$ python -q
>>> import numpy as np
>>> np.set_printoptions(precision=2, suppress=True, linewidth=160, floatmode="fixed")
>>> tidy = lambda a: np.round(a, 2) + 0
>>> J = np.loadtxt("layer12.csv", delimiter=",")
>>> J
array([[4.00, 0.00, 0.00, 4.00, 4.00, 2.00, 1.00, 1.00, 0.00, 1.00],
       [0.00, 2.00, 3.00, 3.00, 3.00, 1.00, 2.00, 1.00, 4.00, 4.00],
       [3.00, 1.00, 1.00, 4.00, 0.00, 3.00, 0.00, 2.00, 0.00, 5.00],
       [3.00, 4.00, 0.00, 3.00, 1.00, 2.00, 5.00, 5.00, 4.00, 5.00],
       [3.00, 2.00, 0.00, 4.00, 3.00, 2.00, 5.00, 4.00, 3.00, 1.00],
       [2.00, 5.00, 2.00, 2.00, 4.00, 0.00, 5.00, 3.00, 4.00, 0.00],
       [5.00, 4.00, 5.00, 2.00, 3.00, 2.00, 2.00, 5.00, 4.00, 3.00],
       [1.00, 3.00, 3.00, 4.00, 1.00, 4.00, 4.00, 3.00, 5.00, 0.00],
       [5.00, 0.00, 2.00, 0.00, 5.00, 3.00, 2.00, 2.00, 2.00, 5.00],
       [5.00, 3.00, 5.00, 0.00, 5.00, 0.00, 0.00, 0.00, 2.00, 3.00]])
>>> rng = np.random.default_rng(1796)
>>> M2 = J + rng.integers(-2, 3, (10, 1)) @ rng.integers(-2, 3, (1, 10))
>>> M2
array([[ 6.00, -1.00, -2.00,  4.00,  4.00,  4.00, -1.00,  3.00, -1.00,  0.00],
       [ 0.00,  2.00,  3.00,  3.00,  3.00,  1.00,  2.00,  1.00,  4.00,  4.00],
       [-1.00,  3.00,  5.00,  4.00,  0.00, -1.00,  4.00, -2.00,  2.00,  7.00],
       [ 1.00,  5.00,  2.00,  3.00,  1.00,  0.00,  7.00,  3.00,  5.00,  6.00],
       [ 5.00,  1.00, -2.00,  4.00,  3.00,  4.00,  3.00,  6.00,  2.00,  0.00],
       [ 4.00,  4.00,  0.00,  2.00,  4.00,  2.00,  3.00,  5.00,  3.00, -1.00],
       [ 9.00,  2.00,  1.00,  2.00,  3.00,  6.00, -2.00,  9.00,  2.00,  1.00],
       [-3.00,  5.00,  7.00,  4.00,  1.00,  0.00,  8.00, -1.00,  7.00,  2.00],
       [ 7.00, -1.00,  0.00,  0.00,  5.00,  5.00,  0.00,  4.00,  1.00,  4.00],
       [ 7.00,  2.00,  3.00,  0.00,  5.00,  2.00, -2.00,  2.00,  1.00,  2.00]])
>>> M2 - J
array([[ 2.00, -1.00, -2.00,  0.00,  0.00,  2.00, -2.00,  2.00, -1.00, -1.00],
       [ 0.00,  0.00,  0.00,  0.00,  0.00,  0.00,  0.00,  0.00,  0.00,  0.00],
       [-4.00,  2.00,  4.00,  0.00,  0.00, -4.00,  4.00, -4.00,  2.00,  2.00],
       [-2.00,  1.00,  2.00,  0.00,  0.00, -2.00,  2.00, -2.00,  1.00,  1.00],
       [ 2.00, -1.00, -2.00,  0.00,  0.00,  2.00, -2.00,  2.00, -1.00, -1.00],
       [ 2.00, -1.00, -2.00,  0.00,  0.00,  2.00, -2.00,  2.00, -1.00, -1.00],
       [ 4.00, -2.00, -4.00,  0.00,  0.00,  4.00, -4.00,  4.00, -2.00, -2.00],
       [-4.00,  2.00,  4.00,  0.00,  0.00, -4.00,  4.00, -4.00,  2.00,  2.00],
       [ 2.00, -1.00, -2.00,  0.00,  0.00,  2.00, -2.00,  2.00, -1.00, -1.00],
       [ 2.00, -1.00, -2.00,  0.00,  0.00,  2.00, -2.00,  2.00, -1.00, -1.00]])
>>> tidy(np.linalg.svd(M2 - J, compute_uv=False))
array([20.35,  0.00,  0.00,  0.00,  0.00,  0.00,  0.00,  0.00,  0.00,  0.00])
>>> tidy(np.linalg.det(J))
np.float64(-444283.0)
>>> J @ J
array([[ 55.00,  44.00,  17.00,  54.00,  49.00,  30.00,  60.00,  54.00,  47.00,  34.00],
       [ 80.00,  53.00,  52.00,  49.00,  69.00,  43.00,  55.00,  59.00,  62.00,  79.00],
       [ 60.00,  55.00,  41.00,  45.00,  58.00,  26.00,  48.00,  41.00,  52.00,  47.00],
       [103.00,  82.00,  89.00,  71.00, 103.00,  60.00,  79.00,  80.00, 102.00,  85.00],
       [ 86.00,  71.00,  58.00,  72.00,  78.00,  57.00,  84.00,  86.00,  89.00,  67.00],
       [ 80.00,  57.00,  59.00,  75.00,  75.00,  61.00,  72.00,  79.00,  83.00,  81.00],
       [104.00,  69.00,  69.00,  98.00,  97.00,  75.00,  80.00,  80.00,  88.00,  94.00],
       [ 84.00,  72.00,  59.00,  69.00,  76.00,  59.00,  82.00,  85.00,  88.00,  86.00],
       [ 94.00,  56.00,  53.00,  66.00,  90.00,  44.00,  61.00,  58.00,  59.00,  51.00],
       [ 75.00,  30.00,  33.00,  69.00,  69.00,  44.00,  40.00,  42.00,  37.00,  66.00]])
>>> (J - J.T) / 2
array([[ 0.00,  0.00, -1.50,  0.50,  0.50,  0.00, -2.00,  0.00, -2.50, -2.00],
       [ 0.00,  0.00,  1.00, -0.50,  0.50, -2.00, -1.00, -1.00,  2.00,  0.50],
       [ 1.50, -1.00,  0.00,  2.00,  0.00,  0.50, -2.50, -0.50, -1.00,  0.00],
       [-0.50,  0.50, -2.00,  0.00, -1.50,  0.00,  1.50,  0.50,  2.00,  2.50],
       [-0.50, -0.50,  0.00,  1.50,  0.00, -1.00,  1.00,  1.50, -1.00, -2.00],
       [ 0.00,  2.00, -0.50,  0.00,  1.00,  0.00,  1.50, -0.50,  0.50,  0.00],
       [ 2.00,  1.00,  2.50, -1.50, -1.00, -1.50,  0.00,  0.50,  1.00,  1.50],
       [ 0.00,  1.00,  0.50, -0.50, -1.50,  0.50, -0.50,  0.00,  1.50,  0.00],
       [ 2.50, -2.00,  1.00, -2.00,  1.00, -0.50, -1.00, -1.50,  0.00,  1.50],
       [ 2.00, -0.50,  0.00, -2.50,  2.00,  0.00, -1.50,  0.00, -1.50,  0.00]])
>>> tidy(np.abs(np.linalg.eigvals(J)).max())
np.float64(25.66)
>>> np.trace(J)
np.float64(23.0)
